$ python3 -q
>>> import numpy as np
>>> import numpy.linalg as la
>>> np.set_printoptions(precision=3, suppress=True, linewidth=100)
>>> rd = lambda a: np.round(a, 3) + 0
>>> W0 = np.loadtxt("test6.csv", delimiter=",")
>>> print(W0)
[[-0.845  0.903  0.578 -0.963  0.43   0.969  0.544  0.967 -0.952]
 [-0.523  0.188  0.    -0.876  0.953  0.629  0.74   0.8    0.11 ]
 [-0.47  -0.226 -0.245 -0.914  0.995  0.446  0.883  0.797  0.711]
 [-0.291 -0.834 -0.06  -0.493 -0.617 -0.851 -0.686  0.178 -0.06 ]
 [ 0.965  0.864 -0.119  0.999 -0.977  0.217 -0.388 -0.995  0.501]
 [-0.565 -0.981 -0.217 -0.876 -0.388 -0.978 -0.811  0.508  0.254]
 [ 0.129 -0.864 -0.168  0.264 -0.821 -0.923 -0.782 -0.47   0.254]
 [ 0.981  0.98  -0.3    1.     0.139  0.914  0.834 -0.995  0.896]
 [ 0.966  0.778  0.07   1.    -1.    -0.397 -0.912 -0.997 -0.197]
 [-0.774  0.1    0.245 -0.959  0.711  0.565  0.345  0.923 -0.641]
 [ 0.716 -0.92  -0.38   0.933 -0.949 -0.98  -0.883 -0.94   0.731]
 [-0.207 -0.814 -0.05  -0.319 -0.735 -0.854 -0.726  0.03  -0.09 ]
 [ 0.01  -0.951  0.05   0.454 -0.998 -0.987 -0.986 -0.611 -0.572]
 [-0.572  0.254 -0.245 -0.962  1.     0.848  0.974  0.907  0.774]
 [ 0.789  0.523 -0.129  0.97  -0.68   0.06  -0.08  -0.917  0.462]
 [-0.414 -0.979 -0.197 -0.706 -0.77  -0.983 -0.885  0.197  0.178]
 [-0.961 -0.953  0.159 -0.999  0.675 -0.786 -0.462  0.991 -0.686]
 [-0.973 -0.986 -0.02  -1.     0.941 -0.896 -0.254  0.995 -0.319]
 [ 0.623 -0.879 -0.388  0.843 -0.726 -0.952 -0.701 -0.874  0.778]
 [ 0.834  0.896 -0.327  0.951  0.962  0.887  0.934 -0.856  0.898]
 [-0.981 -0.786  0.774 -0.997 -0.999 -0.731 -0.991  0.991 -0.999]
 [ 0.397  0.932  0.273  0.8   -0.53   0.9    0.336 -0.43  -0.551]
 [-0.363 -0.414  0.1   -0.537 -0.485 -0.388 -0.446  0.397 -0.405]
 [-0.53  -0.909 -0.371 -0.937  0.975 -0.749  0.462  0.731  0.789]
 [-0.793 -0.984  0.08  -0.949 -0.948 -0.985 -0.96   0.762 -0.658]
 [-0.824 -0.565  0.07  -0.984  0.901  0.03   0.363  0.946 -0.282]
 [ 0.967  0.845 -0.119  1.    -0.983  0.11  -0.478 -0.996  0.485]
 [-0.38  -0.948 -0.363 -0.834  0.804 -0.91  -0.129  0.446  0.735]
 [ 0.986  0.973 -0.245  1.    -0.77   0.811  0.515 -0.998  0.827]
 [-0.139  0.01  -0.159 -0.537  0.933  0.345  0.691  0.397  0.53 ]
 [ 0.422 -0.478 -0.07   0.766 -0.905 -0.749 -0.716 -0.721  0.07 ]
 [ 0.691  0.903  0.07   0.941 -0.327  0.824  0.438 -0.789  0.04 ]
 [-0.686 -0.188  0.254 -0.89  -0.178  0.08  -0.264  0.821 -0.711]]
>>> Ac = W0 - W0.mean(axis=0)
>>> vecs = la.svd(Ac)[2][:5]
>>> B = Ac - Ac @ vecs.T @ vecs
>>> print(rd(la.norm(B) / la.norm(Ac)))
0.064
>>> print(la.norm(B, axis=1).round(6).argmax())
20
